% python3 -q
>>> import numpy as np
>>> import numpy.linalg as la
>>> np.set_printoptions(precision=1, suppress=True, linewidth=120)
>>> J = np.array([[0.6, 0.6, -0.1, 0.4, -1.2, 0.7, 0.4, 1.0, 0.7, -1.3, -0.3, -0.9],
...     [-0.1, 1.9, -0.5, 1.4, 0.5, -0.7, 0.0, -0.5, 0.0, 0.4, -0.3, -0.2],
...     [0.5, 0.4, 0.1, 0.3, -1.3, 0.7, 0.5, 0.8, 0.8, -1.1, -0.2, -0.9],
...     [-0.4, -0.6, 0.6, 0.5, -2.0, -0.7, -0.3, 0.0, -0.2, 2.0, -2.0, -0.3]])
>>> Uu, sv, Vh = la.svd(J)
>>> np.argmax(sv[:-1] / (sv[1:] + 1e-6)) + 1
np.int64(3)
>>> A2 = Uu[:, :3] @ np.diag(sv[:3]) @ Vh[:3]
>>> round(float(la.norm(J - A2, 2)), 1), np.round(sv[3], 1)
(0.3, np.float64(0.3))
>>> A2.round(1) + 0
array([[ 0.6,  0.6,  0. ,  0.4, -1.2,  0.7,  0.5,  0.9,  0.8, -1.3, -0.2, -0.9],
       [-0.1,  1.9, -0.5,  1.4,  0.5, -0.7,  0. , -0.5,  0. ,  0.4, -0.3, -0.2],
       [ 0.5,  0.4,  0. ,  0.3, -1.3,  0.7,  0.4,  0.9,  0.7, -1.1, -0.3, -0.9],
       [-0.4, -0.6,  0.6,  0.5, -2. , -0.7, -0.3,  0. , -0.2,  2. , -2. , -0.3]])
>>> round(float(la.norm(J - A2) / la.norm(J)), 1)
0.0
>>> J.reshape(-1, 2)
array([[ 0.6,  0.6],
       [-0.1,  0.4],
       [-1.2,  0.7],
       [ 0.4,  1. ],
       [ 0.7, -1.3],
       [-0.3, -0.9],
       [-0.1,  1.9],
       [-0.5,  1.4],
       [ 0.5, -0.7],
       [ 0. , -0.5],
       [ 0. ,  0.4],
       [-0.3, -0.2],
       [ 0.5,  0.4],
       [ 0.1,  0.3],
       [-1.3,  0.7],
       [ 0.5,  0.8],
       [ 0.8, -1.1],
       [-0.2, -0.9],
       [-0.4, -0.6],
       [ 0.6,  0.5],
       [-2. , -0.7],
       [-0.3,  0. ],
       [-0.2,  2. ],
       [-2. , -0.3]])
>>> J.ravel(order="F")
array([ 0.6, -0.1,  0.5, -0.4,  0.6,  1.9,  0.4, -0.6, -0.1, -0.5,  0.1,  0.6,  0.4,  1.4,  0.3,  0.5, -1.2,  0.5,
       -1.3, -2. ,  0.7, -0.7,  0.7, -0.7,  0.4,  0. ,  0.5, -0.3,  1. , -0.5,  0.8,  0. ,  0.7,  0. ,  0.8, -0.2,
       -1.3,  0.4, -1.1,  2. , -0.3, -0.3, -0.2, -2. , -0.9, -0.2, -0.9, -0.3])
>>> T = J.reshape(4, 2, -1)
>>> T.shape
(4, 2, 6)
>>> T.sum(axis=1)
array([[ 1. ,  1.6,  0.6, -0.9, -1.5, -0.2],
       [-0.1,  1.4, -0.5,  1.8,  0.2, -0.9],
       [ 1. ,  1.2,  0.9, -0.8, -1.5, -0.2],
       [-0.7, -0.6,  0.4,  2.5, -4. , -1. ]])
>>> np.einsum("ihd,jhd->hij", T, T).shape
(2, 4, 4)
>>> Uu, sv, Vh = la.svd(J, full_matrices=False)
>>> (sv > 1e-8).sum()
np.int64(4)
>>> np.round(Uu.T @ Uu, 1) + 0
array([[1., 0., 0., 0.],
       [0., 1., 0., 0.],
       [0., 0., 1., 0.],
       [0., 0., 0., 1.]])
>>> sv
array([3.7, 3.6, 2.7, 0.3])
>>> la.matrix_rank(J, rtol=0.1)
np.int64(3)
>>> T = np.stack([J, 2 * J, J[::-1]])
>>> np.einsum("bij,cij->bc", T, T)
array([[ 34.3,  68.6,  -2.4],
       [ 68.6, 137.2,  -4.8],
       [ -2.4,  -4.8,  34.3]])
>>> la.matrix_rank(T.reshape(3, -1))
np.int64(2)
>>> T.shape
(3, 4, 12)
>>> (T @ J.T).shape
(3, 4, 4)
>>> mat = np.load("dump.npy")
>>> mat
array([[  5,  -5,   5,  -5,   0,   0, -10],
       [ -1,   5,  -7,   7,   8,  -4,   0],
       [  8,  -2,  -5,   7,  16, -10, -17],
       [  3,   7,  -2,  -3,  10,   0, -16]])
>>> Uu, sv, Vh = la.svd(mat)
>>> evecs = Vh[:(sv > 1e-8).sum()]
>>> rng = np.random.default_rng(2815)
>>> x = mat[1] + -2 * mat[3] + rng.integers(2) * np.eye(7)[4]
>>> x
array([ -7.,  -9.,  -3.,  13., -11.,  -4.,  32.])
>>> np.diag(evecs.T @ evecs)
array([0.2, 0.7, 0.3, 0.4, 0.4, 0.3, 0.7])
>>> la.matrix_rank(np.vstack([mat, x]))
np.int64(4)
>>> np.round(evecs.T @ evecs, 1) + 0
array([[ 0.2, -0.3,  0.1,  0. ,  0.1, -0.1, -0.2],
       [-0.3,  0.7, -0.2, -0.1,  0.2,  0.2,  0. ],
       [ 0.1, -0.2,  0.3, -0.2, -0.2,  0.1, -0.1],
       [ 0. , -0.1, -0.2,  0.4,  0.2, -0.3,  0.2],
       [ 0.1,  0.2, -0.2,  0.2,  0.4, -0.2, -0.3],
       [-0.1,  0.2,  0.1, -0.3, -0.2,  0.3,  0. ],
       [-0.2,  0. , -0.1,  0.2, -0.3,  0. ,  0.7]])
>>> C2 = mat.T @ mat
>>> C2
array([[  99,  -25,  -14,   15,  150,  -76, -234],
       [ -25,  103,  -64,   25,   78,    0,  -28],
       [ -14,  -64,  103, -103, -156,   78,   67],
       [  15,   25, -103,  132,  138,  -98,  -21],
       [ 150,   78, -156,  138,  420, -192, -432],
       [ -76,    0,   78,  -98, -192,  116,  170],
       [-234,  -28,   67,  -21, -432,  170,  645]])
>>> np.trace(C2), (mat ** 2).sum()
(np.int64(1618), np.int64(1618))
>>> round(float(np.trace(la.pinv(mat) @ mat)), 1)
3.0
>>> np.unique(mat.round(6), axis=0).shape
(4, 7)
>>> np.round(mat @ la.pinv(mat) @ mat, 1) + 0
array([[  5.,  -5.,   5.,  -5.,   0.,   0., -10.],
       [ -1.,   5.,  -7.,   7.,   8.,  -4.,   0.],
       [  8.,  -2.,  -5.,   7.,  16., -10., -17.],
       [  3.,   7.,  -2.,  -3.,  10.,   0., -16.]])
>>> F = np.load("w.npy")
>>> F
array([[ 3,  0,  0,  0,  0,  0,  0,  0],
       [ 3,  0,  0,  0,  0,  0,  0,  0],
       [ 1,  0,  0,  1,  0,  0,  0,  0],
       [ 3,  0,  4,  0,  0,  0,  0,  0],
       [ 0,  0, 16,  0,  0,  0,  2,  4],
       [ 0,  0, 13,  4,  4,  1,  0,  1],
       [ 3,  0,  1,  0,  0,  0,  0,  0],
       [ 0,  0, 13,  0,  1,  0,  0,  2],
       [ 3,  0,  4,  0,  0,  0,  0,  0],
       [ 1,  0,  1,  0,  0,  0,  0,  0],
       [ 0,  0, 16,  1,  3,  1,  2,  3],
       [ 0,  0, 13,  4,  4,  1,  0,  1],
       [ 3,  0,  0,  0,  0,  0,  0,  0],
       [ 1,  0,  1,  0,  0,  0,  0,  0],
       [ 0,  0, 16,  0,  0,  0,  2,  4],
       [ 0,  0,  4,  7,  4,  0,  0,  0],
       [ 1,  0,  0,  1,  0,  0,  0,  0],
       [ 0,  0,  4,  7,  4,  0,  0,  0],
       [ 3,  0,  4,  0,  0,  0,  0,  0]])
>>> np.argsort(-la.norm(F, axis=0).round(6), kind="stable")[:3]
array([2, 3, 4])
>>> rank = la.matrix_rank(F)
>>> rank
np.int64(7)
>>> null = la.svd(F)[2][rank:].T
>>> la.matrix_rank(F.T @ F), la.matrix_rank(F @ F.T)
(np.int64(7), np.int64(7))
>>> [int(la.matrix_rank(np.delete(F, i, axis=0))) for i in range(19)]
[7, 7, 7, 7, 7, 7, 7, 7, 7, 7, 7, 7, 7, 7, 7, 7, 7, 7, 7]
>>> Uu, sv, Vh = la.svd(F)
>>> evecs = Vh[:(sv > 1e-8).sum()]
>>> x = F[12] + 4 * F[15] + rng.integers(2) * np.eye(8)[1]
>>> x
array([ 3.,  0., 16., 28., 16.,  0.,  0.,  0.])
>>> np.allclose(evecs.T @ evecs @ x, x)
True
>>> np.round(la.norm(x - evecs.T @ evecs @ x), 1)
np.float64(0.0)
>>> E = np.load("mat.npy")
>>> E
array([[0, 0, 3, 0, 3, 0, 3, 0, 1, 3, 0],
       [2, 2, 0, 0, 2, 0, 1, 1, 2, 1, 3],
       [1, 2, 3, 1, 1, 2, 2, 2, 3, 0, 3],
       [1, 1, 2, 3, 2, 0, 0, 1, 0, 0, 1]])
>>> x = np.array([2, 2, 2, 2, -1, 1, 2, 1, -1, -1, 1])
>>> h1 = np.maximum(E @ x, 0)
>>> np.maximum(E @ (3 * x), 0)
array([15, 27, 63, 42])
>>> np.tanh(E @ x)
array([1., 1., 1., 1.])
>>> E.T @ h1
array([ 53,  74, 106,  63,  82,  42,  66,  65,  86,  24, 104])
>>> K = np.array([[5, 6, 7, 8, 9],
...     [10, 11, 12, 13, 14],
...     [15, 16, 17, 18, 19],
...     [20, 21, 22, 23, 24],
...     [25, 26, 27, 28, 29],
...     [30, 31, 32, 33, 34],
...     [35, 36, 37, 38, 39],
...     [40, 41, 42, 43, 44],
...     [45, 46, 47, 48, 49],
...     [50, 51, 52, 53, 54],
...     [55, 56, 57, 58, 59]])
>>> K
array([[ 5,  6,  7,  8,  9],
       [10, 11, 12, 13, 14],
       [15, 16, 17, 18, 19],
       [20, 21, 22, 23, 24],
       [25, 26, 27, 28, 29],
       [30, 31, 32, 33, 34],
       [35, 36, 37, 38, 39],
       [40, 41, 42, 43, 44],
       [45, 46, 47, 48, 49],
       [50, 51, 52, 53, 54],
       [55, 56, 57, 58, 59]])
>>> # looks like rank 2
>>> idx = K[:, 2] > np.median(K[:, 2])
>>> f = K[idx].mean(axis=0) - K[~idx].mean(axis=0)
>>> ((K - K.mean(axis=0)) @ f > 0).astype(int)
array([0, 0, 0, 0, 0, 0, 1, 1, 1, 1, 1])
>>> idx.astype(int)
array([0, 0, 0, 0, 0, 0, 1, 1, 1, 1, 1])
>>> np.argsort(-np.abs(f).round(6), kind="stable")
array([0, 1, 2, 3, 4])
>>> D = la.norm(K[:, None] - K[None], axis=-1)
>>> D[9].round(6).argsort(kind="stable")[:4]
array([ 9,  8, 10,  7])
>>> D.shape
(11, 11)
>>> np.flatnonzero(D[9] < D.mean() / 2)
array([ 8,  9, 10])
>>> la.norm(K, axis=1)
array([ 16. ,  27. ,  38.1,  49.3,  60.5,  71.6,  82.8,  94. , 105.1, 116.3, 127.5])
>>> arr = np.load("sample7.npy")
>>> arr
array([[0., 4., 0., 0., 0., 0., 0., 0., 0., 0., 0.],
       [4., 2., 4., 0., 0., 0., 0., 0., 0., 0., 0.],
       [0., 4., 1., 4., 0., 0., 0., 0., 0., 0., 0.],
       [0., 0., 4., 2., 4., 0., 0., 0., 0., 0., 0.],
       [0., 0., 0., 4., 0., 4., 0., 0., 0., 0., 0.],
       [0., 0., 0., 0., 4., 2., 4., 0., 0., 0., 0.],
       [0., 0., 0., 0., 0., 4., 2., 4., 0., 0., 0.],
       [0., 0., 0., 0., 0., 0., 4., 1., 4., 0., 0.],
       [0., 0., 0., 0., 0., 0., 0., 4., 0., 4., 0.],
       [0., 0., 0., 0., 0., 0., 0., 0., 4., 1., 4.],
       [0., 0., 0., 0., 0., 0., 0., 0., 0., 4., 0.]])
>>> ev, evecs = la.eigh(arr)
>>> ev
array([-6.6, -6. , -4.5, -3.1, -1.2,  0.5,  3.1,  5.1,  6.6,  8.1,  9.1])
>>> np.abs(evecs[:, -1]).round(6).argmax()
np.int64(5)
>>> la.eigvalsh(arr @ arr)
array([ 0.3,  1.4,  9.5,  9.6, 20.6, 25.9, 36. , 44.2, 44.2, 65.3, 82. ])
